$ python3 -q
>>> import numpy as np
>>> np.set_printoptions(precision=3, suppress=True, linewidth=140, legacy="1.25")
>>> def tidy(a):
...     return np.round(a, 3) + 0
... 
>>> E = np.array([[0, 0, 0], [0, 0, 1], [0, 1, 0]])
>>> print(tidy(np.sort(np.linalg.eigvals(E).real)))
[-1.  0.  1.]
>>> print(E @ E)
[[0 0 0]
 [0 1 0]
 [0 0 1]]
>>> r = np.linalg.matrix_rank(E)
>>> print(r)
2
>>> N = np.linalg.svd(E)[2][r:].T
>>> print(N.shape)
(3, 1)
>>> print(N @ N.T)
[[1. 0. 0.]
 [0. 0. 0.]
 [0. 0. 0.]]
>>> print([int(np.linalg.matrix_rank(np.delete(E, i, axis=0))) for i in range(3)])
[2, 1, 1]
>>> A2 = np.array([[1, -1, 1], [-2, 0, 0], [3, 1, 3]])
>>> print(np.einsum("ij->j", E))
[0 1 1]
>>> print(np.einsum("ij,ij->i", E, E))
[0 1 1]
>>> print(np.vstack([E, A2.T]).shape)
(6, 3)
>>> print(np.einsum("ik,kj->ji", E, A2))
[[ 0  3 -2]
 [ 0  1  0]
 [ 0  3  0]]
>>> print(np.linalg.matrix_rank(np.vstack([E, A2.T])))
3
>>> K = np.loadtxt("dump.csv", delimiter=",")
>>> print(K)
[[ -2.   3.  -3.  -3.]
 [  8. -12.  12.  12.]
 [ -2.   3.  -3.  -3.]
 [-10.  15. -15. -15.]]
>>> r = np.linalg.matrix_rank(K)
>>> print(r)
1
>>> N = np.linalg.svd(K)[2][r:].T
>>> print(np.allclose(K @ N, 0))
True
>>> print(np.linalg.matrix_rank(K.T @ K), np.linalg.matrix_rank(K @ K.T))
1 1
>>> print([int(np.linalg.matrix_rank(K[:, :j + 1])) for j in range(4)])
[1, 1, 1, 1]
>>> print([int(np.linalg.matrix_rank(np.delete(K, i, axis=0))) for i in range(4)])
[1, 1, 1, 1]
>>> X = np.load("w.npy")
>>> print(X)
[[1. 0.]
 [0. 0.]]
>>> def softmax(z):
...     e = np.exp(z - z.max(axis=-1, keepdims=True))
...     return e / e.sum(axis=-1, keepdims=True)
... 
>>> print(softmax(X).sum(axis=1))
[1. 1.]
>>> print(softmax(X[1]))
[0.5 0.5]
>>> S = X @ X.T / np.sqrt(2)
>>> print(softmax(S)[1] @ X)
[0.5 0. ]
>>> x = np.array([-2, 1])
>>> print(np.trace(X))
1.0
>>> evals, V = np.linalg.eigh(X)
>>> print(tidy(np.linalg.svd(X, compute_uv=False)))
[1. 0.]
>>> print(tidy(np.linalg.eigvalsh(X @ X)))
[0. 1.]
>>> print(evals.sum(), np.trace(X))
1.0 1.0
>>> print(tidy(np.linalg.eigvalsh(X + 3 * np.eye(2))))
[3. 4.]
>>> hat = np.triu(np.array([[5, 2], [1, -2]]), 1) + np.eye(2)
>>> A2 = hat @ X @ np.linalg.inv(hat)
>>> print(hat @ X - X @ hat)
[[ 0. -2.]
 [ 0.  0.]]
>>> ang = np.radians(15)
>>> R = np.eye(2)
>>> R[0, 0] = R[1, 1] = np.cos(ang)
>>> R[0, 1], R[1, 0] = -np.sin(ang), np.sin(ang)
>>> print(tidy(R))
[[ 0.966 -0.259]
 [ 0.259  0.966]]
>>> A2 = X @ R.T
>>> print(tidy(np.abs(A2 - X).max(axis=0)))
[0.034 0.259]
>>> print(np.allclose(np.linalg.norm(X, axis=1), np.linalg.norm(A2, axis=1)))
True
>>> print(tidy(np.linalg.svd(X, compute_uv=False)), tidy(np.linalg.svd(A2, compute_uv=False)))
[1. 0.] [1. 0.]
>>> mat = np.load("block8.npy")
>>> print(mat)
[[-2  1  0  0  0  0]
 [ 0  2  0  0  0  0]
 [ 1 -3  0  0  0  0]
 [ 0  0 -2  1  0  0]
 [ 0  0  0  2  0  0]
 [ 0  0  1 -3  0  0]
 [ 0  0  0  0 -2  1]
 [ 0  0  0  0  0  2]
 [ 0  0  0  0  1 -3]]
>>> hat = mat @ np.linalg.solve(mat.T @ mat, mat.T)
>>> print(tidy(np.diag(hat)))
[0.911 0.444 0.644 0.911 0.444 0.644 0.911 0.444 0.644]
>>> print(np.allclose(hat @ hat, hat))
True
>>> print(tidy(np.linalg.norm(mat, axis=0)))
[2.236 3.742 2.236 3.742 2.236 3.742]
>>> print(mat[5] @ mat[6])
0
>>> print(tidy(np.linalg.norm(mat, axis=1)))
[2.236 2.    3.162 2.236 2.    3.162 2.236 2.    3.162]
>>> print(tidy(np.linalg.norm(mat[5], 1)), tidy(np.linalg.norm(mat[5], np.inf)))
4.0 3.0
>>> print(np.linalg.norm(mat, axis=1).argmax())
2
>>> print(tidy(np.linalg.norm(mat, "nuc")))
17.081
>>> print(tidy(np.linalg.norm(mat, 1)), tidy(np.linalg.norm(mat, np.inf)))
6.0 4.0
>>> A2 = mat / np.linalg.norm(mat, axis=1, keepdims=True)
>>> gram = A2 @ A2.T
>>> print(tidy(gram))
[[ 1.     0.447 -0.707  0.     0.     0.     0.     0.     0.   ]
 [ 0.447  1.    -0.949  0.     0.     0.     0.     0.     0.   ]
 [-0.707 -0.949  1.     0.     0.     0.     0.     0.     0.   ]
 [ 0.     0.     0.     1.     0.447 -0.707  0.     0.     0.   ]
 [ 0.     0.     0.     0.447  1.    -0.949  0.     0.     0.   ]
 [ 0.     0.     0.    -0.707 -0.949  1.     0.     0.     0.   ]
 [ 0.     0.     0.     0.     0.     0.     1.     0.447 -0.707]
 [ 0.     0.     0.     0.     0.     0.     0.447  1.    -0.949]
 [ 0.     0.     0.     0.     0.     0.    -0.707 -0.949  1.   ]]
>>> print((gram - 2 * np.eye(9)).round(6).argmax(axis=1))
[1 0 3 4 3 0 7 6 0]
>>> print(np.argwhere(np.triu(np.abs(gram) > 0.95, 1)))
[]
>>> print(tidy(np.linalg.norm(A2, axis=1)))
[1. 1. 1. 1. 1. 1. 1. 1. 1.]
>>> u = np.array([-2, 2, 6])
>>> print(np.polyval(u, mat[7]))
[6 6 6 6 6 2]
>>> print(np.convolve(mat[7], u))
[ 0  0  0  0  0 -4  4 12]
>>> print(np.correlate(mat[7], mat[0], "full"))
[ 0  0  0  0  0  0  0  0  0  2 -4]
>>> A2 = np.c_[mat[:, :3] @ np.array([[1, 2, 2], [3, 2, 0], [1, 2, 3]]), np.array([-2, -3, -1, -2, -2, 2, -3, -1, 3])]
>>> print(A2)
[[ 1 -2 -4 -2]
 [ 6  4  0 -3]
 [-8 -4  2 -1]
 [-2 -4 -6 -2]
 [ 0  0  0 -2]
 [ 1  2  3  2]
 [ 0  0  0 -3]
 [ 0  0  0 -1]
 [ 0  0  0  3]]
>>> print(tidy(np.linalg.norm(np.linalg.qr(mat)[0].T @ A2, axis=0) ** 2 / ((A2 ** 2).sum(axis=0) + 1e-12)))
[1.   1.   1.   0.72]
>>> data = np.load("layer9.npy")
>>> print(data)
[[ 1  0  0]
 [-1  1  0]
 [-5 -2  1]]
>>> x = np.array([1, 1, 0])
>>> y = data @ x
>>> print(y)
[ 1  0 -7]
>>> print(tidy(np.linalg.solve(data, y + data[:, 1])))
[1. 2. 0.]
>>> print(tidy(np.linalg.solve(data, y)))
[1. 1. 0.]
>>> print(tidy(np.linalg.solve(data, -3 * y)))
[-3. -3.  0.]
>>> print(tidy(np.linalg.solve(data.T, data[0])))
[1. 0. 0.]
>>> print(tidy(np.linalg.solve(data, data[:, 2])))
[0. 0. 1.]
